$ ipython --no-banner

In [1]: import numpy as np

In [2]: import numpy.linalg as la

In [3]: np.set_printoptions(precision=1, suppress=True, linewidth=120)

In [4]: E = np.array([[209, 81, -42, 63],
   ...:     [81, 179, 87, 119],
   ...:     [-42, 87, 121, 46],
   ...:     [63, 119, 46, 81]])

In [5]: w, vecs = la.eigh(E)

In [6]: x0 = np.array([-3, 1, 3, 0])

In [7]: round(float(x0 @ E @ x0 / (x0 @ x0)), 1), np.round(w[0], 1), round(float(w[-1]), 1)
Out[7]: (207.4, np.float64(-0.0), 352.7)

In [8]: np.abs(E).sum(axis=1).max(), round(np.abs(w).max(), 1)
Out[8]: (np.int64(466), np.float64(352.7))

In [9]: vecs * np.maximum(w, 0) @ vecs.T
Out[9]: 
array([[209.,  81., -42.,  63.],
       [ 81., 179.,  87., 119.],
       [-42.,  87., 121.,  46.],
       [ 63., 119.,  46.,  81.]])

In [10]: x0 @ E @ x0
Out[10]: np.int64(3941)

In [11]: X = np.load("a.npy")

In [12]: X
Out[12]: 
array([[ 0,  0,  0,  0],
       [ 0, -3,  3,  1],
       [ 0, -6,  6,  2]])

In [13]: Uu, s, Vh = la.svd(X)

In [14]: vecs = Vh[:(s > 1e-8).sum()]

In [15]: rng = np.random.default_rng(5831)

In [16]: x0 = X[2] + 2 * X[1] + rng.integers(2) * np.eye(4)[0]

In [17]: x0
Out[17]: array([  0., -12.,  12.,   4.])

In [18]: la.matrix_rank(np.vstack([X, x0]))
Out[18]: np.int64(1)

In [19]: arr = np.load("x.npy")

In [20]: arr
Out[20]: 
array([[-1. ,  0. , -0.3],
       [ 0. ,  1. ,  0. ],
       [ 0.3,  0. , -1. ]])

In [21]: # orthonormal columns

In [22]: ang = np.radians(180)

In [23]: Rm = np.eye(3)

In [24]: Rm[0, 0] = Rm[1, 1] = np.cos(ang)

In [25]: Rm[0, 1], Rm[1, 0] = -np.sin(ang), np.sin(ang)

In [26]: Rm.round(1) + 0
Out[26]: 
array([[-1.,  0.,  0.],
       [ 0., -1.,  0.],
       [ 0.,  0.,  1.]])

In [27]: other = arr @ Rm.T

In [28]: np.allclose(la.norm(arr, axis=1), la.norm(other, axis=1))
Out[28]: True

In [29]: J = np.loadtxt("w.csv", delimiter=",")

In [30]: J
Out[30]: 
array([[-1.8, -0.3, -0.2],
       [ 2.3, -0.1, -1.1],
       [ 0.7, -1.3, -0.3],
       [-1.6,  1.7,  0.7],
       [-0.1,  2.2,  1.4],
       [-0.3,  0.5,  0.3],
       [ 1.1, -2.1, -2. ],
       [ 0.7,  0.6,  0.6],
       [ 1.8,  0.2,  1. ],
       [ 0.6, -1.2,  0.2],
       [-0.2, -0.4,  0.7],
       [ 1.6,  0.7,  1.5],
       [-0.9,  2.4,  0.6],
       [-0.2,  0. , -1. ],
       [ 1. ,  1.1,  0.9],
       [-0.7,  0.8,  0.8],
       [ 0.7, -1. ,  1.2],
       [ 0. ,  9. , -4. ],
       [-2.4,  0.3, -0.2],
       [ 1.4,  0.2, -1. ],
       [ 0.4,  1.7,  0.5],
       [-1.4,  0.1,  0.5]])

In [31]: # row 17 dominates

In [32]: def softmax(z):
    ...:     e = np.exp(z - z.max(axis=-1, keepdims=True))
    ...:     return e / e.sum(axis=-1, keepdims=True)
    ...: 

In [33]: softmax(J[4])
Out[33]: array([0.1, 0.6, 0.3])

In [34]: softmax(J[4] + 5)
Out[34]: array([0.1, 0.6, 0.3])

In [35]: S = J @ J.T / np.sqrt(3)

In [36]: np.round(softmax(S)[4] @ J, 1) + 0
Out[36]: array([ 0. ,  8.7, -3.8])

In [37]: softmax(S).round(6).argmax(axis=1)
Out[37]: array([18,  1,  6, 17, 17, 17,  6, 17, 11,  6, 16, 11, 17, 17, 17, 17, 16, 17, 18, 17, 17, 18])

In [38]: Q, vecs = la.qr(J[:, :2])[0], la.qr(J[:, 2:])[0]

In [39]: s = la.svd(Q.T @ vecs, compute_uv=False)

In [40]: np.degrees(np.arccos(s.clip(0, 1)))
Out[40]: array([66.7])

In [41]: np.round(la.norm(Q @ Q.T - vecs @ vecs.T, 2), 1)
Out[41]: np.float64(1.0)

In [42]: M = np.load("arr.npy")

In [43]: M
Out[43]: 
array([[ 2,  1,  1,  0,  1],
       [ 1,  0,  0, -1,  0],
       [ 5,  4,  4,  3,  4]])

In [44]: other = M + rng.integers(-2, 3, (3, 2)) @ rng.integers(-2, 3, (2, 5))

In [45]: other
Out[45]: 
array([[ 2,  6,  2, -4,  7],
       [ 1, -3,  1, -1, -2],
       [ 5,  5,  5,  1,  6]])

In [46]: np.abs(other - M).sum(axis=1)
Out[46]: array([16,  6,  6])

In [47]: la.matrix_rank(other - M, tol=1e-8)
Out[47]: np.int64(2)

In [48]: other - M
Out[48]: 
array([[ 0,  5,  1, -4,  6],
       [ 0, -3,  1,  0, -2],
       [ 0,  1,  1, -2,  2]])

In [49]: r = la.matrix_rank(M)

In [50]: r
Out[50]: np.int64(2)

In [51]: ns = la.svd(M)[2][r:].T

In [52]: la.matrix_rank(M.T @ M), la.matrix_rank(M @ M.T)
Out[52]: (np.int64(2), np.int64(2))

In [53]: np.allclose(M @ ns, 0)
Out[53]: True

In [54]: [int(la.matrix_rank(M[:, :j + 1])) for j in range(5)]
Out[54]: [1, 2, 2, 2, 2]

In [55]: [int(la.matrix_rank(M[:i])) for i in range(1, len(M) + 1)]
Out[55]: [1, 2, 2]

In [56]: np.round(M @ ns, 1) + 0
Out[56]: 
array([[0., 0., 0.],
       [0., 0., 0.],
       [0., 0., 0.]])

In [57]: W0 = np.array([[0.0, 0.0, 4.0, 3.0, -3.0],
    ...:     [0.0, 0.0, -6.0, -9.0, 0.0],
    ...:     [4.0, -6.0, 0.0, 0.0, 0.0],
    ...:     [3.0, -9.0, 0.0, 0.0, 0.0],
    ...:     [-3.0, 0.0, 0.0, 0.0, 0.0]])

In [58]: # symmetric

In [59]: w, vecs = la.eigh(W0)

In [60]: np.round(la.eigvalsh(W0 @ W0), 1) + 0
Out[60]: array([  0. ,   9.7,   9.7, 141.3, 141.3])

In [61]: np.round(w.sum(), 1), np.trace(W0)
Out[61]: (np.float64(0.0), np.float64(0.0))

In [62]: np.abs(vecs[:, -1]).round(6).argmax()
Out[62]: np.int64(1)

In [63]: P = np.triu(np.array([[1, 2, 0, 0, 1],
    ...:     [1, 0, 0, 1, 2],
    ...:     [2, -2, 0, -1, 0],
    ...:     [1, 0, 2, -1, -2],
    ...:     [1, 2, 2, 2, -2]]), 1) + np.eye(5)

In [64]: other = P @ W0 @ la.inv(P)

In [65]: np.round(np.poly(other), 1) + 0
Out[65]: array([   1.,    0., -151.,    0., 1377.,    0.])

In [66]: round(float(la.det(other)), 1)
Out[66]: -0.0

In [67]: la.matrix_rank(other)
Out[67]: np.int64(4)

In [68]: other
Out[68]: 
array([[ -3.,   6.,  -8., -29., -70.],
       [ -3.,  -3.,  -6., -12., -15.],
       [  1.,   1.,   0.,  -1.,  -5.],
       [  9., -27.,   0.,  27.,  99.],
       [ -3.,   6.,   0.,  -6., -21.]])
